$ python -q
>>> import numpy as np
>>> import numpy.linalg as la
>>> np.set_printoptions(precision=3, suppress=True, linewidth=120, legacy="1.25")
>>> arr = np.load("out14.npy")
>>> print(arr)
[[ 2 -3]
 [-3  2]]
>>> vals, V = la.eig(arr)
>>> print(np.sort(la.eigvals(arr @ arr)))
[ 1. 25.]
>>> print(vals)
[ 5. -1.]
>>> print(np.sort(la.eigvals(arr.T)))
[-1.  5.]
>>> print(arr.mean(axis=0))
[-0.5 -0.5]
>>> la.rank(arr)
Traceback (most recent call last):
  File "<python-input-10>", line 1, in <module>
    la.rank(arr)
    ^^^^^^^
AttributeError: module 'numpy.linalg' has no attribute 'rank'
>>> print(np.abs(arr).max())
3
>>> print(np.diff(arr, axis=0))
[[-5  5]]
>>> print(arr - arr[0])
[[ 0  0]
 [-5  5]]
>>> print(la.matrix_rank(arr))
2
>>> arr[:, 2]
Traceback (most recent call last):
  File "<python-input-15>", line 1, in <module>
    arr[:, 2]
    ~~~^^^^^^
IndexError: index 2 is out of bounds for axis 1 with size 2
>>> W0 = np.load("arr.npy")
>>> print(W0)
[[-4.161 -3.614  8.344]
 [ 2.974  5.896 -7.51 ]
 [ 1.778  7.516 -6.352]
 [-5.43   0.682  8.37 ]
 [ 2.127  7.098 -6.715]
 [ 4.076  3.809 -8.299]
 [ 5.651 -2.592 -7.832]
 [-2.125 -7.101  6.713]
 [-4.756  7.865  3.94 ]
 [-2.108  9.707 -1.156]
 [ 3.371 -9.358 -1.027]
 [ 5.145  0.679 -8.548]
 [ 5.177 -6.896 -5.065]
 [-2.763  9.611 -0.064]
 [-2.466  9.674 -0.569]
 [-4.659 -2.322  8.538]
 [ 2.275 -9.697  0.886]
 [-1.994  9.707 -1.339]
 [ 3.866 -9.007 -1.982]
 [-5.456  5.852  5.999]
 [ 5.508 -5.575 -6.211]
 [-5.666  2.902  7.712]
 [-4.761 -2.017  8.559]
 [-5.049  7.241  4.698]
 [ 5.513 -5.544 -6.234]
 [ 5.548 -1.477 -8.188]
 [-5.149 -0.661  8.547]]
>>> # rows and columns are dependent
>>> print([round(float(x), 3) for x in la.svd(W0, compute_uv=False)[:3]])
[39.214, 34.092, 0.0]
>>> print(la.matrix_rank(W0, rtol=0.1))
2
>>> Ac = W0 - W0.mean(axis=0)
>>> U, sigma, vt = la.svd(Ac, full_matrices=False)
>>> print(np.round(sigma ** 2 / (sigma ** 2).sum(), 3) + 0)
[0.573 0.427 0.   ]
>>> print(sigma.round(3) + 0)
[39.195 33.821  0.   ]
>>> print(vt[0] * np.sign(vt[0, np.abs(vt[0]).argmax()]))
[-0.568  0.344  0.748]
>>> U, sigma, vt = la.svd(W0)
>>> V = vt[:(sigma > 1e-8).sum()]
>>> rng = np.random.default_rng(645694)
>>> vec = W0[16] + -2 * W0[9] + rng.integers(2) * np.eye(3)[2]
>>> print(vec)
[  6.492 -29.111   4.198]
>>> print(V.T @ V)
[[ 0.322 -0.198 -0.424]
 [-0.198  0.942 -0.124]
 [-0.424 -0.124  0.735]]
>>> print(la.matrix_rank(np.vstack([W0, vec])))
3
